$ python -q
>>> import numpy as np
>>> import numpy.linalg as la
>>> np.set_printoptions(precision=2, suppress=True, linewidth=200)
>>> X = np.load("arr.npy")
>>> print(X)
[[ 30 -16]
 [-16  34]]
>>> B = la.inv(X)
>>> print(B)
[[0.04 0.02]
 [0.02 0.04]]
>>> print((np.abs(B) > 1e-9).astype(int))
[[1 1]
 [1 1]]
>>> print(np.round(la.det(X) * la.det(B), 2))
1.0
>>> print(np.allclose(B, X.T))
False
>>> print(np.round(la.cond(X), 2))
3.03
>>> print(np.round(X @ B, 2) + 0)
[[1. 0.]
 [0. 1.]]
>>> print(round(la.slogdet(X)[0], 2))
1.0
>>> w, vecs = la.eigh(X)
>>> x = np.array([-9, 8])
>>> print(vecs * np.maximum(w, 0) @ vecs.T)
[[ 30. -16.]
 [-16.  34.]]
>>> print(la.eigvalsh(X[1:, 1:]))
[34.]
>>> print(round(float(x @ X @ x / (x @ x)), 2), np.round(w[0], 2), np.round(w[-1], 2))
47.66 15.88 48.12
>>> print(vecs * np.abs(w) @ vecs.T)
[[ 30. -16.]
 [-16.  34.]]
>>> print((np.sign(vecs[:, -1].round(6)) == np.sign(vecs[0, -1].round(6))).astype(int))
[1 0]
>>> r0 = np.array([-1, -1, -3])
>>> print(np.correlate(X[1], X[0], "full"))
[  256 -1024  1020]
>>> print(np.polyval(r0, X[1]))
[ -243 -1193]
>>> w, vecs = la.eigh(X)
>>> print((w > 1e-8).sum(), (w < -1e-8).sum())
2 0
>>> print(vecs @ np.diag(w) @ vecs.T)
[[ 30. -16.]
 [-16.  34.]]
>>> print(w)
[15.88 48.12]
>>> print(np.abs(vecs[:, -1]).round(6).argmax())
1
>>> print(np.abs(vecs[:, -1]))
[0.66 0.75]
>>> print(la.eigvalsh(X + -3 * np.eye(2)))
[12.88 45.12]
>>> J = np.load("x.npy")
>>> print(J)
[[-2.  1.  1.  1.  1.]
 [ 1. -2.  1.  1.  1.]
 [ 1.  1. -2.  1.  1.]
 [ 1.  1.  1. -2.  1.]
 [ 1.  1.  1.  1. -2.]]
>>> w, vecs = la.eig(J)
>>> print(np.sort(la.eigvals(J @ J)))
[4. 9. 9. 9. 9.]
>>> print(round(float(np.prod(w)), 2))
162.0
>>> W0 = np.array([[0.0, 0.0, 0.0, 0.0, -1.0, -2.0],
...     [0.0, 0.0, 0.0, 0.0, -1.0, -1.0],
...     [0.0, 0.0, 0.0, 0.0, -1.0, 1.0],
...     [0.0, 0.0, 0.0, 0.0, -2.0, -1.0],
...     [-1.0, -1.0, -1.0, -2.0, 0.0, 0.0],
...     [-2.0, -1.0, 1.0, -1.0, 0.0, 0.0]])
>>> w, vecs = la.eigh(W0)
>>> x = np.array([2, 2, 0, 1, 0, 1])
>>> print((np.sign(vecs[:, -1].round(6)) == np.sign(vecs[0, -1].round(6))).astype(int))
[1 1 0 1 0 0]
>>> print(np.abs(W0).sum(axis=1).max(), np.round(np.abs(w).max(), 2))
5.0 3.32
>>> print(x @ W0 @ x)
-14.0
>>> print(x @ W0 @ x / (x @ x), round(w[0], 2), round(float(w[-1]), 2))
-1.4 -3.32 3.32
>>> r0 = np.array([-1, 0, 1, -2, -1])
>>> B = J + np.outer(r0, np.eye(5)[0])
>>> print(np.round(la.det(B) / la.det(J), 2), round(float(1 + la.solve(J, r0)[0]), 2))
0.83 0.83
>>> print(la.matrix_rank(la.inv(B) - la.inv(J), tol=1e-8))
1
>>> K = np.array([[-2.0, 1.0, 1.0, 1.0],
...     [1.0, -2.0, 1.0, 1.0],
...     [1.0, 1.0, -2.0, 1.0],
...     [1.0, 1.0, 1.0, -2.0]])
>>> # equal to its transpose
>>> B = np.array([[1, 2, 1], [3, 2, 2]])
>>> cent = np.kron(B, K)
>>> print(la.matrix_rank(cent))
8
>>> print(np.round(la.norm(cent, 2), 2), round(la.norm(B, 2) * la.norm(K, 2), 2))
14.09 14.09
>>> print(cent)
[[-2.  1.  1.  1. -4.  2.  2.  2. -2.  1.  1.  1.]
 [ 1. -2.  1.  1.  2. -4.  2.  2.  1. -2.  1.  1.]
 [ 1.  1. -2.  1.  2.  2. -4.  2.  1.  1. -2.  1.]
 [ 1.  1.  1. -2.  2.  2.  2. -4.  1.  1.  1. -2.]
 [-6.  3.  3.  3. -4.  2.  2.  2. -4.  2.  2.  2.]
 [ 3. -6.  3.  3.  2. -4.  2.  2.  2. -4.  2.  2.]
 [ 3.  3. -6.  3.  2.  2. -4.  2.  2.  2. -4.  2.]
 [ 3.  3.  3. -6.  2.  2.  2. -4.  2.  2.  2. -4.]]
>>> B = cent / np.sqrt((cent ** 2).mean(axis=1, keepdims=True))
>>> print(la.matrix_rank(cent - cent.mean(axis=1, keepdims=True)))
8
>>> print(np.allclose(K @ K.T, K.T @ K))
True
>>> print(np.sort(np.abs(np.fft.fft(K[0]))), np.sort(la.svd(K, compute_uv=False)))
[1. 3. 3. 3.] [1. 3. 3. 3.]
>>> B = K / la.norm(K, axis=1, keepdims=True)
>>> cov = B @ B.T
>>> print(la.norm(B, axis=1))
[1. 1. 1. 1.]
>>> print((cov - 2 * np.eye(4)).round(6).argmax(axis=1))
[1 0 0 0]
>>> print((np.abs(cov) > 0.9).astype(int))
[[1 0 0 0]
 [0 1 0 0]
 [0 0 1 0]
 [0 0 0 1]]
>>> w, vecs = la.eigh(K)
>>> print(la.svd(K, compute_uv=False))
[3. 3. 3. 1.]
>>> M = np.loadtxt("block0.csv", delimiter=",")
>>> print(M)
[[ 0.31  0.    0.    0.95  0.    0.  ]
 [ 0.    1.    0.    0.    0.    0.  ]
 [ 0.    0.    1.    0.    0.    0.  ]
 [-0.95  0.    0.    0.31  0.    0.  ]
 [ 0.    0.    0.    0.    1.    0.  ]
 [ 0.    0.    0.    0.    0.    1.  ]]
>>> print(np.sort(la.eigvals(M).real))
[0.31 0.31 1.   1.   1.   1.  ]
>>> print(round(la.det(M), 2))
1.0
>>> print((M != 0).astype(int))
[[1 0 0 1 0 0]
 [0 1 0 0 0 0]
 [0 0 1 0 0 0]
 [1 0 0 1 0 0]
 [0 0 0 0 1 0]
 [0 0 0 0 0 1]]
>>> print((la.matrix_power((M != 0) + (M.T != 0) + np.eye(6), 6) > 0).astype(int))
[[1 0 0 1 0 0]
 [0 1 0 0 0 0]
 [0 0 1 0 0 0]
 [1 0 0 1 0 0]
 [0 0 0 0 1 0]
 [0 0 0 0 0 1]]
